$ ipython --no-banner

In [1]: import numpy as np

In [2]: np.set_printoptions(suppress=True, linewidth=200)

In [3]: rd = lambda a: np.round(a, 2) + 0

In [4]: M2 = np.array([[3, -3, -2, -2, -2, -2, 2, 3],
   ...:     [-1, -2, 0, 3, 0, 1, -1, -3],
   ...:     [-3, -3, -3, -2, -3, 1, 1, 1],
   ...:     [1, 3, 2, 0, -3, 1, -1, 0],
   ...:     [-2, 3, 3, 0, 0, 0, -3, 2],
   ...:     [-1, 2, 0, 0, 0, 2, 1, -3],
   ...:     [-2, 1, -1, 3, -3, -2, -1, -1],
   ...:     [-1, 0, 2, 3, 3, 1, 3, -1]])

In [5]: J = np.triu(M2)

In [6]: print(J)
[[ 3 -3 -2 -2 -2 -2  2  3]
 [ 0 -2  0  3  0  1 -1 -3]
 [ 0  0 -3 -2 -3  1  1  1]
 [ 0  0  0  0 -3  1 -1  0]
 [ 0  0  0  0  0  0 -3  2]
 [ 0  0  0  0  0  2  1 -3]
 [ 0  0  0  0  0  0 -1 -1]
 [ 0  0  0  0  0  0  0 -1]]

In [7]: # looks like rank 7

In [8]: M2 = J / np.sqrt((J ** 2).mean(axis=1, keepdims=True))

In [9]: print(rd(np.linalg.norm(M2, axis=1)))
[2.83 2.83 2.83 2.83 2.83 2.83 2.83 2.83]

In [10]: print(np.linalg.matrix_rank(J - J.mean(axis=1, keepdims=True)))
7

In [11]: try:
    ...:     np.linalg.inv(J)
    ...: except np.linalg.LinAlgError as e:
    ...:     print("failed:", e)
    ...: 
failed: Singular matrix

In [12]: print(rd(np.sort(np.linalg.eigvals(J))))
[-3. -2. -1. -1.  0.  0.  2.  3.]

In [13]: print(np.prod(np.diag(J)), rd(np.linalg.det(J)))
0 0.0

In [14]: Uu, sig, vt = np.linalg.svd(J)

In [15]: print(np.argmax(sig[:-1] / (sig[1:] + 1e-6)) + 1)
7

In [16]: M2 = Uu[:, :7] @ np.diag(sig[:7]) @ vt[:7]

In [17]: print(rd(M2))
[[ 3. -3. -2. -2. -2. -2.  2.  3.]
 [ 0. -2.  0.  3.  0.  1. -1. -3.]
 [ 0.  0. -3. -2. -3.  1.  1.  1.]
 [ 0.  0.  0.  0. -3.  1. -1.  0.]
 [ 0.  0.  0.  0.  0.  0. -3.  2.]
 [ 0.  0.  0.  0.  0.  2.  1. -3.]
 [ 0.  0.  0.  0.  0.  0. -1. -1.]
 [ 0.  0.  0.  0.  0.  0.  0. -1.]]

In [18]: print(rd(np.linalg.norm(J - M2, 2)), rd(sig[7]))
0.0 0.0

In [19]: print(np.linalg.matrix_rank(J, rtol=0.05))
7

In [20]: print(rd(np.linalg.norm(J - M2) / np.linalg.norm(J)))
0.0

In [21]: M2 = np.array([[2, 0], [2, 1], [2, 0], [2, 2], [0, 0], [0, 1], [0, 0], [0, 1]])

In [22]: print(M2.T @ J.T)
[[ -8   2 -10   0   0   0   0   0]
 [ -6   2  -2   1   2  -1  -1  -1]]

In [23]: print(np.vstack([J, M2.T]).shape)
(10, 8)

In [24]: print(np.einsum("ik,kj->ij", J, M2))
[[ -8  -6]
 [  2   2]
 [-10  -2]
 [  0   1]
 [  0   2]
 [  0  -1]
 [  0  -1]
 [  0  -1]]

In [25]: print(np.linalg.matrix_rank(np.vstack([J, M2.T])))
8

In [26]: print(np.einsum("ik,kj->ji", J, M2))
[[ -8   2 -10   0   0   0   0   0]
 [ -6   2  -2   1   2  -1  -1  -1]]

In [27]: print(np.argsort(-np.linalg.norm(J, axis=0).round(6), kind="stable")[:3])
[7 4 6]

In [28]: print(rd(np.linalg.norm(J, 2) / np.linalg.norm(J)))
0.71

In [29]: print([round(float(x), 2) for x in np.linalg.svd(J, compute_uv=False)[:3]])
[8.29, 5.26, 4.35]

In [30]: E = np.load("out6.npy")

In [31]: print(E)
[[ -0.9  -1.4   0.5]
 [-12.   -8.   -6. ]
 [  0.8  -2.2  -2.6]
 [  1.4  -0.5  -0.1]
 [ -0.1   0.6  -0.3]
 [  0.9   1.6  -0.7]
 [  0.8  -0.8   0.6]
 [  0.1   0.2   0.3]
 [  1.6  -1.3   0.4]
 [ -0.7  -0.5   0.8]
 [ -0.5   1.2   1.5]
 [ -0.7  -0.4   0. ]
 [  2.2   1.8  -1.2]
 [ -0.1   0.1  -0.9]
 [ -0.7   0.6   0.3]
 [  0.2   0.3  -0.2]
 [  1.   -0.4   0.1]
 [ -1.2  -1.7  -1. ]
 [ -2.2   1.    1. ]
 [  1.   -0.5   1.5]
 [ -0.8  -0.5   0.3]]

In [32]: f = np.array([5, 1, 3])

In [33]: print(rd(np.correlate(E[11], E[7], "full")))
[-0.21 -0.26 -0.15 -0.04  0.  ]

In [34]: W0 = np.array([[3, -6, -12, -9],
    ...:     [2, -10, -14, -6],
    ...:     [1, -10, -12, -3],
    ...:     [5, -4, -14, -15],
    ...:     [0, -2, -2, 0],
    ...:     [0, -4, -4, 0],
    ...:     [4, -4, -12, -12],
    ...:     [2, 0, -4, -6]])

In [35]: print(W0)
[[  3  -6 -12  -9]
 [  2 -10 -14  -6]
 [  1 -10 -12  -3]
 [  5  -4 -14 -15]
 [  0  -2  -2   0]
 [  0  -4  -4   0]
 [  4  -4 -12 -12]
 [  2   0  -4  -6]]

In [36]: # looks like rank 2

In [37]: print(np.linalg.lstsq(W0[:-1].T, W0[-1])[2])
2

In [38]: print(np.unique(W0.round(6), axis=0).shape)
(8, 4)

In [39]: K = np.load("run1.npy")

In [40]: print(K)
[[ 0.27  7.68 -4.34 -1.52 -4.38]
 [-0.94 -3.88  7.36  1.33  8.3 ]
 [-1.54  7.01 11.16  6.87  5.06]
 [ 1.38  6.37 -1.77 -2.52 -4.81]
 [ 1.89 -4.56  8.63  3.1   8.5 ]
 [-0.7  -5.68  8.08  0.6   7.14]
 [-0.95  4.49  8.    2.96  5.34]
 [-0.29  8.   -1.34 -3.34 -3.55]
 [ 0.49  7.51 -1.38 -0.32 -5.47]
 [ 0.79 -3.52  7.15  2.9   7.7 ]
 [ 0.39  5.81 -0.75 -1.55 -4.78]
 [-0.74  6.64 -2.3  -2.14 -3.66]
 [-2.1   4.35 10.89  3.67  3.67]
 [-1.53  5.52 10.23  4.83  5.33]]

In [41]: C = K[[0, 12]].astype(float)

In [42]: for _ in range(4):
    ...:     lab = np.linalg.norm(K[:, None] - C, axis=-1).argmin(axis=1)
    ...:     C = np.array([K[lab == j].mean(axis=0) for j in range(2)])
    ...: 

In [43]: print(lab)
[0 1 1 0 1 1 1 0 0 1 0 0 1 1]

In [44]: print(np.bincount(lab))
[6 8]

In [45]: print(np.abs(C[1] - C[0]).argmax())
2

In [46]: Uu, sig, vt = np.linalg.svd(K, full_matrices=False)

In [47]: print(rd(np.cumsum(sig ** 2) / np.sum(sig ** 2)))
[0.67 0.97 0.99 0.99 1.  ]

In [48]: print(rd(np.abs(vt[0])))
[0.05 0.19 0.71 0.3  0.6 ]

In [49]: m1 = np.load("sample5.npy")

In [50]: print(m1)
[[  6   2   2  -3   0  -2   2   0  -3  -4   5   3]
 [  2   2  -2  -3  -4   2   4   0  -1  -2   3   1]
 [  2  -2   8   4   8  -8  -6   2  -4   0  -2   0]
 [ -3  -3   4   5   6  -4  -6   1   0   3  -5  -2]
 [  0  -4   8   6  12  -8 -10   0   0   2  -4   0]
 [ -2   2  -8  -4  -8   8   6  -2   4   0   2   0]
 [  2   4  -6  -6 -10   6   9   0  -1  -3   5   1]
 [  0   0   2   1   0  -2   0   2  -3   0  -1  -1]
 [ -3  -1  -4   0   0   4  -1  -3   6   2  -1   0]
 [ -4  -2   0   3   2   0  -3   0   2   3  -4  -2]
 [  5   3  -2  -5  -4   2   5  -1  -1  -4   6   3]
 [  3   1   0  -2   0   0   1  -1   0  -2   3   2]]

In [51]: x0 = np.array([0, 5, 5, 2])

In [52]: h = np.maximum(W0 @ x0, 0)

In [53]: print(np.flatnonzero(h > 1e-9))
[]

In [54]: print(W0.T @ h)
[0 0 0 0]

In [55]: print(h)
[0 0 0 0 0 0 0 0]

In [56]: print(np.tanh(W0 @ x0))
[-1. -1. -1. -1. -1. -1. -1. -1.]

In [57]: print(np.maximum(W0 @ (3 * x0), 0))
[0 0 0 0 0 0 0 0]

In [58]: print(np.argsort(-np.linalg.norm(W0, axis=0).round(6), kind="stable")[:3])
[2 3 1]

In [59]: print(np.linalg.cond(W0) > 100)
True

In [60]: print(rd(np.linalg.norm(W0, 2) / np.linalg.norm(W0)))
0.96

In [61]: rk = np.linalg.matrix_rank(m1)

In [62]: print(rk)
3

In [63]: null = np.linalg.svd(m1)[2][rk:].T

In [64]: print(null.shape)
(12, 9)

In [65]: print(np.linalg.matrix_rank(m1.T @ m1), np.linalg.matrix_rank(m1 @ m1.T))
3 3

In [66]: print([int(np.linalg.matrix_rank(np.delete(m1, i, axis=0))) for i in range(12)])
[3, 3, 3, 3, 3, 3, 3, 3, 3, 3, 3, 3]

In [67]: mat = np.load("arr.npy")

In [68]: print(rd(mat))
[[ 1.    0.    0.    0.    0.    0.    0.    0.  ]
 [ 0.   -0.5   0.    0.    0.    0.    0.    0.87]
 [ 0.    0.    1.    0.    0.    0.    0.    0.  ]
 [ 0.    0.    0.    1.    0.    0.    0.    0.  ]
 [ 0.    0.    0.    0.    1.    0.    0.    0.  ]
 [ 0.    0.    0.    0.    0.    1.    0.    0.  ]
 [ 0.    0.    0.    0.    0.    0.    1.    0.  ]
 [ 0.   -0.87  0.    0.    0.    0.    0.   -0.5 ]]

In [69]: # columns are unit length and at right angles

In [70]: x0 = np.array([9, 5, 6, 0, 6, 3, 6, 7])

In [71]: h = np.maximum(mat @ x0, 0)

In [72]: print(rd(mat * (h > 1e-9)[:, None]))
[[ 1.    0.    0.    0.    0.    0.    0.    0.  ]
 [ 0.   -0.5   0.    0.    0.    0.    0.    0.87]
 [ 0.    0.    1.    0.    0.    0.    0.    0.  ]
 [ 0.    0.    0.    0.    0.    0.    0.    0.  ]
 [ 0.    0.    0.    0.    1.    0.    0.    0.  ]
 [ 0.    0.    0.    0.    0.    1.    0.    0.  ]
 [ 0.    0.    0.    0.    0.    0.    1.    0.  ]
 [ 0.    0.    0.    0.    0.    0.    0.    0.  ]]

In [73]: print(np.flatnonzero(h > 1e-9))
[0 1 2 4 5 6]

In [74]: print(rd(np.maximum(mat @ (3 * x0), 0)))
[27.   10.69 18.    0.   18.    9.   18.    0.  ]

In [75]: print(rd(np.tanh(mat @ x0)))
[ 1.  1.  1.  0.  1.  1.  1. -1.]

In [76]: print(rd(np.linalg.det(mat)))
1.0

In [77]: print(np.abs(mat).max())
1.0

In [78]: print(mat.shape)
(8, 8)

In [79]: print(rd(mat.sum(axis=0)))
[ 1.   -1.37  1.    1.    1.    1.    1.    0.37]

In [80]: print(rd(np.linalg.norm(mat)))
2.83

In [81]: F = np.array([[0, -9, 5, -3, -3],
    ...:     [9, 0, 9, 8, -2],
    ...:     [-5, -9, 0, -6, 5],
    ...:     [3, -8, 6, 0, -16],
    ...:     [3, 2, -5, 16, 0]])

In [82]: # rank 4

In [83]: M2 = np.array([[-3, 9, 0], [4, -3, 0], [-6, 3, -5], [1, 4, 8], [-3, 8, 8]])

In [84]: print(np.linalg.matrix_rank(F @ M2))
3

In [85]: print(np.vstack([F, M2.T]).shape)
(8, 5)

In [86]: print(np.abs(np.diag(np.linalg.qr(F)[1])) > 1e-9)
[ True  True  True  True False]

In [87]: print(rd(np.trace(np.linalg.pinv(F) @ F)))
4.0

In [88]: Uu, sig, vt = np.linalg.svd(F)

In [89]: print(np.argmax(sig[:-1] / (sig[1:] + 1e-6)) + 1)
4

In [90]: M2 = Uu[:, :4] @ np.diag(sig[:4]) @ vt[:4]

In [91]: print(rd(np.linalg.norm(F - M2, 2)), rd(sig[4]))
0.0 0.0

In [92]: print(np.linalg.matrix_rank(F, rtol=0.05))
4

In [93]: print(rd(M2))
[[  0.  -9.   5.  -3.  -3.]
 [  9.   0.   9.   8.  -2.]
 [ -5.  -9.   0.  -6.   5.]
 [  3.  -8.   6.   0. -16.]
 [  3.   2.  -5.  16.   0.]]

In [94]: data = np.loadtxt("block4.csv", delimiter=",")

In [95]: print(data)
[[-2.  0.  2.  2. -2.  1.  0.  1.  2.  3.]
 [ 0.  3.  2. -1.  2.  0. -2. -2.  3. -2.]
 [-1.  2.  0. -2.  3.  2.  1. -3.  0.  2.]
 [ 1. -1. -2.  2.  2. -2.  1.  1.  0.  2.]
 [ 2.  3. -2.  1. -3.  2.  0.  0. -1. -3.]
 [-2. -3.  1. -1.  1.  3. -2. -1. -3.  3.]
 [ 2. -3.  3.  0.  2. -3.  2. -1.  3.  2.]
 [ 2. -3.  1. -1. -2.  2.  1.  3.  2. -1.]
 [ 2.  2. -1.  0. -2. -3.  0.  3. -3.  3.]
 [-1.  0.  2. -2.  2. -2. -3. -1.  2. -1.]]

In [96]: x0 = np.array([2, 0, 0, 0, 2, 0, 1, 2, 1, 2])

In [97]: print(np.einsum("ij,j->i", data, x0))
[ 2. -3.  3. 13. -9. -3. 15.  7.  9. -3.]

In [98]: print(data * x0)
[[-4.  0.  0.  0. -4.  0.  0.  2.  2.  6.]
 [ 0.  0.  0. -0.  4.  0. -2. -4.  3. -4.]
 [-2.  0.  0. -0.  6.  0.  1. -6.  0.  4.]
 [ 2. -0. -0.  0.  4. -0.  1.  2.  0.  4.]
 [ 4.  0. -0.  0. -6.  0.  0.  0. -1. -6.]
 [-4. -0.  0. -0.  2.  0. -2. -2. -3.  6.]
 [ 4. -0.  0.  0.  4. -0.  2. -2.  3.  4.]
 [ 4. -0.  0. -0. -4.  0.  1.  6.  2. -2.]
 [ 4.  0. -0.  0. -4. -0.  0.  6. -3.  6.]
 [-2.  0.  0. -0.  4. -0. -3. -2.  2. -2.]]

In [99]: print((data * x0).sum(axis=1))
[ 2. -3.  3. 13. -9. -3. 15.  7.  9. -3.]

In [100]: print((data @ x0).argmax())
6

In [101]: print(data @ x0)
[ 2. -3.  3. 13. -9. -3. 15.  7.  9. -3.]

In [102]: x0 = np.array([1, -2, 2, 1, 2, 0, 1, 2, -2, 1])

In [103]: target = data @ x0

In [104]: c, lr = np.zeros(10), 1 / np.linalg.norm(data, 2) ** 2

In [105]: for i in range(200):
     ...:     c -= lr * data.T @ (data @ c - target)
     ...:     if i % 50 == 0: print(i, round(np.linalg.norm(data @ c - target), 2))
     ...: 
0 8.4
50 1.66
100 1.39
150 1.17

In [106]: print(rd(np.linalg.cond(data)))
17.18

In [107]: q, evecs = np.linalg.qr(data[:, :9])[0], np.linalg.qr(data[:, 9:])[0]

In [108]: sig = np.linalg.svd(q.T @ evecs, compute_uv=False)

In [109]: print(rd(np.degrees(np.arccos(sig.clip(0, 1)))))
[16.61]

In [110]: print(np.abs(data).max())
3.0

In [111]: print(np.linalg.matrix_rank(data))
10

In [112]: print(data.sum(axis=1))
[ 7.  3.  4.  4. -1. -4.  7.  4.  1. -4.]

In [113]: print(data.shape)
(10, 10)

In [114]: print(data.sum(axis=0))
[ 3.  0.  6. -2.  3.  0. -2.  0.  5.  8.]

In [115]: print(data - data[0])
[[ 0.  0.  0.  0.  0.  0.  0.  0.  0.  0.]
 [ 2.  3.  0. -3.  4. -1. -2. -3.  1. -5.]
 [ 1.  2. -2. -4.  5.  1.  1. -4. -2. -1.]
 [ 3. -1. -4.  0.  4. -3.  1.  0. -2. -1.]
 [ 4.  3. -4. -1. -1.  1.  0. -1. -3. -6.]
 [ 0. -3. -1. -3.  3.  2. -2. -2. -5.  0.]
 [ 4. -3.  1. -2.  4. -4.  2. -2.  1. -1.]
 [ 4. -3. -1. -3.  0.  1.  1.  2.  0. -4.]
 [ 4.  2. -3. -2.  0. -4.  0.  2. -5.  0.]
 [ 1.  0.  0. -4.  4. -3. -3. -2.  0. -4.]]

In [116]: data[:, 10]
---------------------------------------------------------------------------
IndexError                                Traceback (most recent call last)
Cell In[116], line 1
----> 1 data[:, 10]

IndexError: index 10 is out of bounds for axis 1 with size 10

In [117]: np.linalg.rank(data)
---------------------------------------------------------------------------
AttributeError                            Traceback (most recent call last)
Cell In[117], line 1
----> 1 np.linalg.rank(data)

AttributeError: module 'numpy.linalg' has no attribute 'rank'

In [118]: print(rd(np.linalg.norm(data)))
19.77

In [119]: print(np.diff(data, axis=0))
[[ 2.  3.  0. -3.  4. -1. -2. -3.  1. -5.]
 [-1. -1. -2. -1.  1.  2.  3. -1. -3.  4.]
 [ 2. -3. -2.  4. -1. -4.  0.  4.  0.  0.]
 [ 1.  4.  0. -1. -5.  4. -1. -1. -1. -5.]
 [-4. -6.  3. -2.  4.  1. -2. -1. -2.  6.]
 [ 4.  0.  2.  1.  1. -6.  4.  0.  6. -1.]
 [ 0.  0. -2. -1. -4.  5. -1.  4. -1. -3.]
 [ 0.  5. -2.  1.  0. -5. -1.  0. -5.  4.]
 [-3. -2.  3. -2.  4.  1. -3. -4.  5. -4.]]

In [120]: np.zeros(10, 10)
---------------------------------------------------------------------------
TypeError                                 Traceback (most recent call last)
Cell In[120], line 1
----> 1 np.zeros(10, 10)

TypeError: Cannot interpret '10' as a data type
